% ipython --no-banner

In [1]: import numpy as np

In [2]: import numpy.linalg as la

In [3]: np.set_printoptions(suppress=True, linewidth=120)

In [4]: M = np.load("m.npy")

In [5]: print(M)
[[  1   0   1  -3   1   3   2  -2  -3   2  -1  -1   2]
 [ -2  -3   2  -4   2   3  -1  -5  -1   4  -1   0   2]
 [  1  -3   4  -3   1   3  -2  -2  -1   1  -3  -3   3]
 [  1  -6   3  -6   2   6   1   1   1  -1  -1  -1   5]
 [  1  -8   1  -6   5   4   0  -2   2  -3   1   1   8]
 [  1  -6  -1  -5   7   3   3  -5   3  -1  -2   4   6]
 [ -2  -3  -2  -8  10   2   0  -6   4  -3   0   5   9]
 [  1   0  -4 -10   9  -1   3  -8   6  -3   3   2   6]
 [ -2   2  -3  -8  11   0   1  -7   7  -5   5   0   3]
 [ -4   0   0 -10   8  -1   3  -6   7  -5   7  -2   6]
 [ -5   1   1  -7   7  -3   6  -6   9  -7   6  -3   5]
 [ -4   2   4  -8   4  -5   6  -4  12  -6   9  -4   7]
 [ -1   0   2  -9   3  -5   4  -5  10  -4  11  -2   5]
 [ -4  -1   1  -8   6  -3   5  -3  13  -4   8  -4   2]
 [ -6  -3   1  -6   8  -1   8   0  12  -3   5  -3  -1]
 [ -8  -6   0  -8   8  -2  11  -1  14  -4   8   0   2]
 [ -5  -4  -2 -11  11  -2  10   2  17  -5   5   3   1]
 [ -5  -4  -1 -13  14   0  10   5  17  -2   4   2   2]
 [ -7  -4   0 -14  12  -1  12   4  17  -5   2   1   2]
 [ -6  -7   0 -12  14   1  15   7  17  -6  -1   4   3]
 [ -8  -4  -3 -12  12   0  14   6  20  -3  -2   6   3]
 [ -7  -5  -2 -13  14   3  14   5  23  -6   1   4   6]
 [ -9  -8  -5 -12  14   1  17   5  22  -6  -1   2   4]
 [-11  -6  -2 -13  17   1  14   2  22  -9  -1   0   4]
 [-14  -6   1 -11  17   0  17   0  24  -6   0   3   6]]

In [6]: proj = M @ la.solve(M.T @ M, M.T)

In [7]: print(np.trace(proj))
13.0

In [8]: print(np.round(proj @ M[:, 5], 3) + 0)
[ 3.  3.  3.  6.  4.  3.  2. -1.  0. -1. -3. -5. -5. -3. -1. -2. -2.  0. -1.  1.  0.  3.  1.  1.  0.]

In [9]: print(np.allclose(proj @ proj, proj))
True

In [10]: print(np.round(la.eigvalsh(proj), 3) + 0)
[0. 0. 0. 0. 0. 0. 0. 0. 0. 0. 0. 0. 1. 1. 1. 1. 1. 1. 1. 1. 1. 1. 1. 1. 1.]

In [11]: Q, evecs = la.qr(M[:, :6])[0], la.qr(M[:, 6:])[0]

In [12]: sigma = la.svd(Q.T @ evecs, compute_uv=False)

In [13]: print(sigma.round(3))
[0.993 0.89  0.85  0.697 0.513 0.158]

In [14]: F = np.load("dump.npy")

In [15]: print(F)
[[-3 -4  1 -2 10  4 -2  3 10 -2  8]
 [ 0 -3 -1 -1  6  3 -8  2  7  1  9]
 [-1 -8 -1 -4 10  8 -2  1 14 -2  8]
 [-1 -8 -1 -7  4  8  4  1  8 -2  2]
 [-4 -5  1 -8  4  5  2  6  3 -1  5]
 [ 1 -7 -2 -2  8  7 -4 -1 13 -1  7]
 [-1 -1  0 -2  2  1 -4  3  1  1  5]]

In [16]: f = np.array([0, 0])

In [17]: print(np.convolve(F[0], f))
[0 0 0 0 0 0 0 0 0 0 0 0]

In [18]: print(np.polyval(f, F[0]))
[0 0 0 0 0 0 0 0 0 0 0]

In [19]: print(np.cross(F[0, :3], F[4, :3]))
[ 1 -1 -1]

In [20]: print(np.correlate(F[0], F[4], "full"))
[ -15  -17    0  -41   25  -13  -26   98  108   30  195  -13   23   84  -40  -51   51 -128  -22  -32  -32]

In [21]: out = F / np.sqrt((F ** 2).mean(axis=1, keepdims=True))

In [22]: print(out[0].round(3))
[-0.55  -0.734  0.183 -0.367  1.834  0.734 -0.367  0.55   1.834 -0.367  1.467]

In [23]: print(la.matrix_rank(F - F.mean(axis=1, keepdims=True)))
4

In [24]: print(la.matrix_rank(out) == la.matrix_rank(F))
True

In [25]: print(np.argsort(-la.norm(F, axis=0).round(6), kind="stable")[:3])
[ 8  4 10]

In [26]: print([round(float(x), 3) for x in la.svd(F, compute_uv=False)[:3]])
[41.585, 14.195, 10.515]

In [27]: print(np.allclose(F[:-1].T @ la.lstsq(F[:-1].T, F[-1])[0], F[-1]))
True

In [28]: print(np.round(F @ la.pinv(F) @ F, 3) + 0)
[[-3. -4.  1. -2. 10.  4. -2.  3. 10. -2.  8.]
 [ 0. -3. -1. -1.  6.  3. -8.  2.  7.  1.  9.]
 [-1. -8. -1. -4. 10.  8. -2.  1. 14. -2.  8.]
 [-1. -8. -1. -7.  4.  8.  4.  1.  8. -2.  2.]
 [-4. -5.  1. -8.  4.  5.  2.  6.  3. -1.  5.]
 [ 1. -7. -2. -2.  8.  7. -4. -1. 13. -1.  7.]
 [-1. -1.  0. -2.  2.  1. -4.  3.  1.  1.  5.]]

In [29]: print(np.round(np.trace(la.pinv(F) @ F), 3))
4.0

In [30]: print(np.abs(np.diag(la.qr(F)[1])) > 1e-9)
[ True  True  True  True False False False]

In [31]: Uu, sigma, Vh = la.svd(F)

In [32]: evecs = Vh[:(sigma > 1e-8).sum()]

In [33]: rng = np.random.default_rng(2)

In [34]: x = F[1] + 5 * F[5] + rng.integers(2) * np.eye(11)[5]

In [35]: print(x)
[  5. -38. -11. -11.  46.  39. -28.  -3.  72.  -4.  44.]

In [36]: print(np.round(la.norm(x - evecs.T @ evecs @ x), 3))
0.842

In [37]: print(np.allclose(evecs.T @ evecs @ x, x))
False

In [38]: print(np.round(np.diag(evecs.T @ evecs), 3))
[0.251 0.291 0.13  0.487 0.452 0.291 0.646 0.384 0.538 0.117 0.412]

In [39]: out = np.array([[-2, -2, 3, -2, -2, -4, -3, 4, 2, 5, -3],
    ...:     [-5, 5, -1, 3, 5, 3, 3, -4, 1, -4, 1],
    ...:     [5, 3, -2, -4, 0, -2, 1, -3, 5, 4, -4],
    ...:     [-5, -1, -1, 1, -2, 5, -5, 0, 4, -3, 1],
    ...:     [-3, -2, 3, 3, 4, -3, -3, 3, 2, 2, -4],
    ...:     [2, -1, 4, -2, 4, 1, -2, 5, 0, 5, -1],
    ...:     [-4, -3, -4, 0, -1, -1, 2, -2, 5, 3, 5],
    ...:     [-2, -4, -3, -1, -2, -4, 2, -3, 1, 1, 0],
    ...:     [4, 1, -1, -3, -3, 3, 2, -2, -2, 2, 1],
    ...:     [-2, -1, 4, 4, 3, -5, 5, -1, 5, -5, 2],
    ...:     [-1, -3, 3, 0, -2, 3, 1, 2, -3, 4, 1]])

In [40]: K = out + out.T

In [41]: print(K)
[[ -4  -7   8  -7  -5  -2  -7   2   6   3  -4]
 [ -7  10   2   2   3   2   0  -8   2  -5  -2]
 [  8   2  -4  -5   3   2  -3  -6   4   8  -1]
 [ -7   2  -5   2   1   3  -5  -1   1   1   1]
 [ -5   3   3   1   8   1  -4   1  -1   5  -6]
 [ -2   2   2   3   1   2  -3   1   3   0   2]
 [ -7   0  -3  -5  -4  -3   4   0   7   8   6]
 [  2  -8  -6  -1   1   1   0  -6  -1   0   2]
 [  6   2   4   1  -1   3   7  -1  -4   7  -2]
 [  3  -5   8   1   5   0   8   0   7 -10   6]
 [ -4  -2  -1   1  -6   2   6   2  -2   6   2]]

In [42]: ev, evecs = la.eigh(K)

In [43]: print(np.unique(ev.round(6) + 0, return_counts=True)[1])
[1 1 1 1 1 1 1 1 1 1 1]

In [44]: print(np.round(la.eigvalsh(K @ K), 3))
[  0.126   3.33   40.271  73.685  85.703 217.313 251.417 292.798 390.846 458.839 505.673]

In [45]: print(np.round(evecs.T @ evecs, 3) + 0)
[[1. 0. 0. 0. 0. 0. 0. 0. 0. 0. 0.]
 [0. 1. 0. 0. 0. 0. 0. 0. 0. 0. 0.]
 [0. 0. 1. 0. 0. 0. 0. 0. 0. 0. 0.]
 [0. 0. 0. 1. 0. 0. 0. 0. 0. 0. 0.]
 [0. 0. 0. 0. 1. 0. 0. 0. 0. 0. 0.]
 [0. 0. 0. 0. 0. 1. 0. 0. 0. 0. 0.]
 [0. 0. 0. 0. 0. 0. 1. 0. 0. 0. 0.]
 [0. 0. 0. 0. 0. 0. 0. 1. 0. 0. 0.]
 [0. 0. 0. 0. 0. 0. 0. 0. 1. 0. 0.]
 [0. 0. 0. 0. 0. 0. 0. 0. 0. 1. 0.]
 [0. 0. 0. 0. 0. 0. 0. 0. 0. 0. 1.]]

In [46]: print((ev > 1e-8).sum(), (ev < -1e-8).sum())
5 6

In [47]: print(np.round(evecs.T @ K @ evecs, 3) + 0)
[[-22.487   0.      0.      0.      0.      0.      0.      0.      0.      0.      0.   ]
 [  0.    -19.77    0.      0.      0.      0.      0.      0.      0.      0.      0.   ]
 [  0.      0.    -15.856   0.      0.      0.      0.      0.      0.      0.      0.   ]
 [  0.      0.      0.     -8.584   0.      0.      0.      0.      0.      0.      0.   ]
 [  0.      0.      0.      0.     -1.825   0.      0.      0.      0.      0.      0.   ]
 [  0.      0.      0.      0.      0.     -0.355   0.      0.      0.      0.      0.   ]
 [  0.      0.      0.      0.      0.      0.      6.346   0.      0.      0.      0.   ]
 [  0.      0.      0.      0.      0.      0.      0.      9.258   0.      0.      0.   ]
 [  0.      0.      0.      0.      0.      0.      0.      0.     14.742   0.      0.   ]
 [  0.      0.      0.      0.      0.      0.      0.      0.      0.     17.111   0.   ]
 [  0.      0.      0.      0.      0.      0.      0.      0.      0.      0.     21.421]]

In [48]: print(np.round(la.eigvalsh(K + 4 * np.eye(11)), 3))
[-18.487 -15.77  -11.856  -4.584   2.175   3.645  10.346  13.258  18.742  21.111  25.421]

In [49]: print(ev.round(3))
[-22.487 -19.77  -15.856  -8.584  -1.825  -0.355   6.346   9.258  14.742  17.111  21.421]

In [50]: W = np.array([[-1, 1, 0, 0, -2, 1],
    ...:     [0, -1, 0, 0, -2, -1],
    ...:     [1, 0, -1, 0, 2, -1],
    ...:     [1, 0, 2, -2, 2, -2],
    ...:     [-1, -2, -2, 0, -1, 2],
    ...:     [2, 1, -1, -2, -1, 0],
    ...:     [1, -1, -1, 1, -2, 1],
    ...:     [-2, -1, 1, -2, 2, 1],
    ...:     [2, 0, -1, 1, 2, 2],
    ...:     [-2, 2, -2, -1, -2, 2],
    ...:     [2, 0, 0, 2, 1, 2]])

In [51]: beta = np.array([3, 2, 3, 3, 0, 2])

In [52]: H = np.maximum(K @ W + beta, 0)

In [53]: print(la.matrix_rank(H))
6

In [54]: print(H)
[[ 0 24  0  5 51  6]
 [41  0  0 14  0  0]
 [ 0 29  0 12  0 41]
 [11  2  8  0  9  0]
 [ 0  0  0  0  0  0]
 [18  0  4  0 23  0]
 [14 12  0 34  1 46]
 [ 9 17  0 18  0 18]
 [ 0 19  0  0  0  6]
 [58  0  0 38 41 24]
 [ 7 18  2  0  0  7]]

In [55]: print((H > 0).astype(int))
[[0 1 0 1 1 1]
 [1 0 0 1 0 0]
 [0 1 0 1 0 1]
 [1 1 1 0 1 0]
 [0 0 0 0 0 0]
 [1 0 1 0 1 0]
 [1 1 0 1 1 1]
 [1 1 0 1 0 1]
 [0 1 0 0 0 1]
 [1 0 0 1 1 1]
 [1 1 1 0 0 1]]

In [56]: print(np.round((H > 0).mean(axis=0), 3))
[0.636 0.636 0.273 0.545 0.455 0.636]

In [57]: Z = np.array([[0, 2], [0, 2], [0, 2], [2, 0], [0, 2], [0, 0]])

In [58]: print(H @ Z)
[[ 10 150]
 [ 28  82]
 [ 24  58]
 [  0  60]
 [  0   0]
 [  0  90]
 [ 68  54]
 [ 36  52]
 [  0  38]
 [ 76 198]
 [  0  54]]

In [59]: print(W @ Z)
[[  0  -4]
 [  0  -6]
 [  0   4]
 [ -4  10]
 [  0 -12]
 [ -4   2]
 [  2  -6]
 [ -4   0]
 [  2   6]
 [ -2  -8]
 [  4   6]]

In [60]: labels = rng.permutation(6)

In [61]: out = H[:, labels] * rng.choice([-1, 1], 6)

In [62]: print(out)
[[ -6 -24   0   5  51   0]
 [  0   0   0  14   0  41]
 [-41 -29   0  12   0   0]
 [  0  -2  -8   0   9  11]
 [  0   0   0   0   0   0]
 [  0   0  -4   0  23  18]
 [-46 -12   0  34   1  14]
 [-18 -17   0  18   0   9]
 [ -6 -19   0   0   0   0]
 [-24   0   0  38  41  58]
 [ -7 -18  -2   0   0   7]]

In [63]: Uu, _, Vh = la.svd(H.T @ out)

In [64]: print(labels)
[5 1 2 3 4 0]

In [65]: print(np.round(la.lstsq(H, out)[0], 3) + 0)
[[ 0.  0.  0.  0.  0.  1.]
 [ 0. -1.  0.  0.  0.  0.]
 [ 0.  0. -1.  0.  0.  0.]
 [ 0.  0.  0.  1.  0.  0.]
 [ 0.  0.  0.  0.  1.  0.]
 [-1.  0.  0.  0.  0.  0.]]

In [66]: out = la.invert(K)
Traceback (most recent call last):
  Cell In[66], line 1
    out = la.invert(K)
AttributeError: module 'numpy.linalg' has no attribute 'invert'


In [67]: out = la.inv(K)

In [68]: print(np.round(K @ out, 3) + 0)
[[1. 0. 0. 0. 0. 0. 0. 0. 0. 0. 0.]
 [0. 1. 0. 0. 0. 0. 0. 0. 0. 0. 0.]
 [0. 0. 1. 0. 0. 0. 0. 0. 0. 0. 0.]
 [0. 0. 0. 1. 0. 0. 0. 0. 0. 0. 0.]
 [0. 0. 0. 0. 1. 0. 0. 0. 0. 0. 0.]
 [0. 0. 0. 0. 0. 1. 0. 0. 0. 0. 0.]
 [0. 0. 0. 0. 0. 0. 1. 0. 0. 0. 0.]
 [0. 0. 0. 0. 0. 0. 0. 1. 0. 0. 0.]
 [0. 0. 0. 0. 0. 0. 0. 0. 1. 0. 0.]
 [0. 0. 0. 0. 0. 0. 0. 0. 0. 1. 0.]
 [0. 0. 0. 0. 0. 0. 0. 0. 0. 0. 1.]]

In [69]: print((np.abs(out) > 1e-9).astype(int))
[[1 1 1 1 1 1 1 1 1 1 1]
 [1 1 1 1 1 1 1 1 1 1 1]
 [1 1 1 1 1 1 1 1 1 1 1]
 [1 1 1 1 1 1 1 1 1 1 1]
 [1 1 1 1 1 1 1 1 1 1 1]
 [1 1 1 1 1 1 1 1 1 1 1]
 [1 1 1 1 1 1 1 1 1 1 1]
 [1 1 1 1 1 1 1 1 1 1 1]
 [1 1 1 1 1 1 1 1 1 1 1]
 [1 1 1 1 1 1 1 1 1 1 1]
 [1 1 1 1 1 1 1 1 1 1 1]]

In [70]: print(np.round(la.inv(out), 3) + 0)
[[ -4.  -7.   8.  -7.  -5.  -2.  -7.   2.   6.   3.  -4.]
 [ -7.  10.   2.   2.   3.   2.   0.  -8.   2.  -5.  -2.]
 [  8.   2.  -4.  -5.   3.   2.  -3.  -6.   4.   8.  -1.]
 [ -7.   2.  -5.   2.   1.   3.  -5.  -1.   1.   1.   1.]
 [ -5.   3.   3.   1.   8.   1.  -4.   1.  -1.   5.  -6.]
 [ -2.   2.   2.   3.   1.   2.  -3.   1.   3.   0.   2.]
 [ -7.   0.  -3.  -5.  -4.  -3.   4.   0.   7.   8.   6.]
 [  2.  -8.  -6.  -1.   1.   1.   0.  -6.  -1.   0.   2.]
 [  6.   2.   4.   1.  -1.   3.   7.  -1.  -4.   7.  -2.]
 [  3.  -5.   8.   1.   5.   0.   8.   0.   7. -10.   6.]
 [ -4.  -2.  -1.   1.  -6.   2.   6.   2.  -2.   6.   2.]]

In [71]: print(np.round(la.slogdet(K)[0], 3))
1.0

In [72]: print(np.round(la.det(K) * la.det(out), 3))
1.0

In [73]: print(np.round(la.cond(K), 3))
63.327
